$ python3 -q
>>> import numpy as np
>>> from numpy import linalg as LA
>>> np.set_printoptions(precision=2, suppress=True, linewidth=140)
>>> F = np.vander(np.arange(4) - 2, 3, increasing=True)
>>> F
array([[ 1, -2,  4],
       [ 1, -1,  1],
       [ 1,  0,  0],
       [ 1,  1,  1]])
>>> Q, r_ = LA.qr(F)
>>> Q.shape, r_.shape
((4, 3), (3, 3))
>>> np.trace(Q @ Q.T)
np.float64(3.0)
>>> np.allclose(r_.T @ r_, F.T @ F)
True
>>> np.round(Q.T @ Q, 2) + 0
array([[1., 0., 0.],
       [0., 1., 0.],
       [0., 0., 1.]])
>>> x = np.array([3, -1, -3])
>>> target = F @ x
>>> try:
...     LA.solve(F, target)
... except LA.LinAlgError as e:
...     print(e)
... 
Last 2 dimensions of the array must be square
>>> LA.solve(F.T @ F, F.T @ target)
array([ 3., -1., -3.])
>>> rng = np.random.default_rng(286)
>>> target = target + 0.05 * rng.normal(size=4)
>>> target
array([-6.95,  1.02,  3.09, -0.97])
>>> c, *_ = LA.lstsq(F, target)
>>> [round(float(LA.norm(LA.solve(F.T @ F + lam * np.eye(3), F.T @ target))), 2) for lam in (0, 1, 10, 100)]
[4.4, 2.62, 1.0, 0.25]
>>> x = np.array([9, 2, 0])
>>> target = F @ x
>>> c, lr = np.zeros(3), 1 / LA.norm(F, 2) ** 2
>>> for i in range(300):
...     c -= lr * F.T @ (F @ c - target)
...     if i % 50 == 0: print(i, round(LA.norm(F @ c - target), 2))
... 
0 12.36
50 0.42
100 0.03
150 0.0
200 0.0
250 0.0
>>> round(LA.cond(F), 2)
np.float64(4.54)
>>> M2 = np.c_[F[:, :2] @ np.array([[4, 6], [4, 4]]), np.array([1, 2, 3, 0])]
>>> M2
array([[-4, -2,  1],
       [ 0,  2,  2],
       [ 4,  6,  3],
       [ 8, 10,  0]])
>>> LA.matrix_rank(M2)
np.int64(3)
>>> LA.norm(LA.qr(F)[0].T @ M2, axis=0) ** 2 / ((M2 ** 2).sum(axis=0) + 1e-12)
array([1.  , 1.  , 0.94])
>>> np.round(LA.lstsq(F, M2[:, 0])[0], 2) + 0
array([4., 4., 0.])
>>> x = np.array([5, 5, 0])
>>> target = M2 @ x
>>> c, lr = np.zeros(3), 1 / LA.norm(M2, 2) ** 2
>>> for i in range(300):
...     c -= lr * M2.T @ (M2 @ c - target)
...     if i % 50 == 0: print(i, round(LA.norm(M2 @ c - target), 2))
... 
0 3.56
50 0.3
100 0.2
150 0.14
200 0.1
250 0.07
>>> c
array([ 4.97,  5.02, -0.02])
>>> round(LA.cond(M2), 2)
np.float64(12.04)
>>> K = np.array([[1, 1, 1, 1, -1, -1, -1, -1],
...     [1, 1, -1, -1, -1, -1, 1, 1],
...     [1, -1, 1, -1, 1, -1, 1, -1]])
>>> K
array([[ 1,  1,  1,  1, -1, -1, -1, -1],
       [ 1,  1, -1, -1, -1, -1,  1,  1],
       [ 1, -1,  1, -1,  1, -1,  1, -1]])
>>> f, r1 = K[2], K[1]
>>> f @ f
np.int64(8)
>>> pr = (f @ r1) / (f @ f) * f
>>> (r1 - pr) @ f
np.float64(0.0)
>>> round(float(LA.norm(f + r1) ** 2 + LA.norm(f - r1) ** 2), 2)
32.0
>>> np.outer(f, r1)
array([[ 1,  1, -1, -1, -1, -1,  1,  1],
       [-1, -1,  1,  1,  1,  1, -1, -1],
       [ 1,  1, -1, -1, -1, -1,  1,  1],
       [-1, -1,  1,  1,  1,  1, -1, -1],
       [ 1,  1, -1, -1, -1, -1,  1,  1],
       [-1, -1,  1,  1,  1,  1, -1, -1],
       [ 1,  1, -1, -1, -1, -1,  1,  1],
       [-1, -1,  1,  1,  1,  1, -1, -1]])
>>> pr
array([ 0., -0.,  0., -0.,  0., -0.,  0., -0.])
>>> LA.matrix_rank(np.outer(f, r1))
np.int64(1)
>>> A = np.loadtxt("test8.csv", delimiter=",")
>>> A
array([[6., 4., 4., 6.],
       [3., 2., 2., 3.]])
>>> round(LA.norm(A, 2), 2)
np.float64(11.4)
>>> round(LA.norm(A[0], 1), 2), np.round(LA.norm(A[0], np.inf), 2)
(np.float64(20.0), np.float64(6.0))
>>> round(float(LA.norm(A, 1)), 2), round(LA.norm(A, np.inf), 2)
(9.0, np.float64(20.0))
>>> LA.norm(A, axis=1).argmax()
np.int64(0)
>>> LA.matrix_rank(A, rtol=0.1)
np.int64(1)
>>> arr = np.load("case13.npy")
>>> arr
array([[ 0.1 , -0.06,  0.04],
       [ 0.  , -0.02, -0.02],
       [ 0.24,  0.2 ,  0.42],
       [ 0.1 , -0.29, -0.2 ],
       [-0.29, -0.63, -0.78],
       [-0.29, -0.35, -0.58],
       [-0.78, -0.73, -0.96],
       [-0.24, -0.1 , -0.34],
       [ 0.15,  0.24,  0.37],
       [ 0.05, -0.29, -0.24],
       [ 0.57,  0.48,  0.82],
       [-0.87, -0.83, -0.99],
       [ 0.  , -0.24, -0.24],
       [ 0.2 ,  0.16,  0.35],
       [ 0.05,  0.12,  0.17],
       [-0.34, -0.35, -0.61],
       [-0.69, -0.51, -0.89],
       [ 0.6 ,  0.48,  0.84],
       [-0.05, -0.31, -0.35],
       [-0.05,  0.02, -0.03],
       [ 0.74,  0.54,  0.91],
       [ 0.15,  0.14,  0.28],
       [ 0.86,  0.76,  0.98],
       [-0.69, -0.48, -0.88],
       [-0.57, -0.64, -0.89],
       [-0.8 , -0.72, -0.96],
       [-0.05,  0.25,  0.21]])
>>> lab = arr[:, 2] > np.median(arr[:, 2])
>>> f = arr[lab].mean(axis=0) - arr[~lab].mean(axis=0)
>>> ((arr - arr.mean(axis=0)) @ f > 0).astype(int)
array([1, 1, 1, 0, 0, 0, 0, 0, 1, 0, 1, 0, 0, 1, 1, 0, 0, 1, 0, 1, 1, 1, 1, 0, 0, 0, 1])
>>> (((arr - arr.mean(axis=0)) @ f > 0) == lab).mean()
np.float64(1.0)
>>> np.argsort(-np.abs(f).round(6), kind="stable")
array([2, 1, 0])
>>> feats = np.load("x.npy")
>>> feats
array([[0, 0, 0],
       [3, 0, 0],
       [2, 2, 1]])
>>> rank = LA.matrix_rank(feats)
>>> rank
np.int64(2)
>>> N = LA.svd(feats)[2][rank:].T
>>> [int(LA.matrix_rank(np.delete(feats, i, axis=0))) for i in range(3)]
[2, 1, 1]
>>> np.round(feats @ N, 2) + 0
array([[0.],
       [0.],
       [0.]])
>>> mat = np.loadtxt("sample8.csv", delimiter=",")
>>> mat
array([[-0.96,  0.12, -0.27],
       [-0.21, -0.92,  0.34],
       [-0.21,  0.38,  0.9 ]])
>>> x = np.array([2, -2, -1])
>>> target = mat @ x
>>> target
array([-1.88,  1.09, -2.07])
>>> np.round(LA.solve(mat.T, mat[0]), 2) + 0
array([1., 0., 0.])
>>> np.round(LA.solve(mat, target + mat[:, 2]), 2) + 0
array([ 2., -2.,  0.])
>>> LA.solve(mat, -3 * target)
array([-6.,  6.,  3.])
>>> f = np.array([1, 7, 2])
>>> M2 = mat + np.outer(f, np.eye(3)[1])
>>> M2
array([[-0.96,  1.12, -0.27],
       [-0.21,  6.08,  0.34],
       [-0.21,  2.38,  0.9 ]])
>>> x = np.array([2, 3, 0])
>>> [p for p in range(1, 25) if np.allclose(LA.matrix_power(mat, p), np.eye(3))]
[]
>>> np.round(LA.det(mat), 2)
np.float64(1.0)
>>> np.round(mat.T @ (mat @ x), 2) + 0
array([2., 3., 0.])
>>> 3 - LA.matrix_rank(mat - np.eye(3), tol=1e-8)
np.int64(1)
>>> round(float(LA.norm(x)), 2), round(LA.norm(mat @ x), 2)
(3.61, np.float64(3.61))
>>> np.abs(LA.eigvals(mat))
array([1., 1., 1.])
>>> np.poly(mat)
array([ 1.  ,  0.97, -0.97, -1.  ])
>>> round(LA.det(mat[::-1]), 2)
np.float64(-1.0)
>>> round(float(np.einsum("ij,ji->", mat, mat)), 2)
2.89
>>> LA.eigvals(mat)
array([ 1.  +0.j  , -0.99+0.16j, -0.99-0.16j])
>>> round(np.einsum("ii->", mat), 2)
np.float64(-0.97)
>>> M = np.load("a.npy")
>>> M
array([[ 0.49,  1.06, -0.38],
       [ 0.11,  0.14,  0.14],
       [-0.37,  0.22, -2.06]])
>>> cen = (arr - arr.mean(axis=0)) / arr.std(axis=0)
>>> np.argwhere(np.abs(cen) > 2)
array([[22,  0],
       [22,  1]])
>>> cen.std(axis=0)
array([1., 1., 1.])
>>> c = LA.lstsq(np.delete(cen, 1, axis=1), cen[:, 1])[0]
>>> c
array([-0.18,  1.16])
>>> np.abs(c).argmax()
np.int64(1)
